% ipython --no-banner

In [1]: import numpy as np

In [2]: import numpy.linalg as la

In [3]: np.set_printoptions(precision=1, suppress=True, linewidth=160, legacy="1.25")

In [4]: J = np.array([[0, 5, 0],
   ...:     [0, 0, 0],
   ...:     [27, 0, 0],
   ...:     [0, 0, 0],
   ...:     [0, 0, 0],
   ...:     [34, 25, 0],
   ...:     [2, 0, 0],
   ...:     [0, 3, 0],
   ...:     [44, 0, 0],
   ...:     [18, 18, 0],
   ...:     [0, 25, 0],
   ...:     [0, 0, 0],
   ...:     [36, 0, 0],
   ...:     [0, 0, 0],
   ...:     [56, 7, 0],
   ...:     [29, 26, 0],
   ...:     [0, 0, 0],
   ...:     [0, 0, 0],
   ...:     [0, 27, 0],
   ...:     [0, 0, 0],
   ...:     [20, 21, 0]])

In [5]: print(J)
[[ 0  5  0]
 [ 0  0  0]
 [27  0  0]
 [ 0  0  0]
 [ 0  0  0]
 [34 25  0]
 [ 2  0  0]
 [ 0  3  0]
 [44  0  0]
 [18 18  0]
 [ 0 25  0]
 [ 0  0  0]
 [36  0  0]
 [ 0  0  0]
 [56  7  0]
 [29 26  0]
 [ 0  0  0]
 [ 0  0  0]
 [ 0 27  0]
 [ 0  0  0]
 [20 21  0]]

In [6]: print(np.abs(np.diag(la.qr(J)[1])) > 1e-9)
[ True  True False]

In [7]: print(np.allclose(J[:-1].T @ la.lstsq(J[:-1].T, J[-1])[0], J[-1]))
True

In [8]: print(round(np.trace(la.pinv(J) @ J), 1))
2.0

In [9]: rank = la.matrix_rank(J)

In [10]: print(rank)
2

In [11]: null = la.svd(J)[2][rank:].T

In [12]: print(null[:, 0] / null[np.abs(null[:, 0]).round(6).argmax(), 0])
[0. 0. 1.]

In [13]: print(np.allclose(J @ null, 0))
True

In [14]: print([int(la.matrix_rank(J[:i])) for i in range(1, len(J) + 1)])
[1, 1, 2, 2, 2, 2, 2, 2, 2, 2, 2, 2, 2, 2, 2, 2, 2, 2, 2, 2, 2]

In [15]: print([int(la.matrix_rank(J[:, :j + 1])) for j in range(3)])
[1, 2, 2]
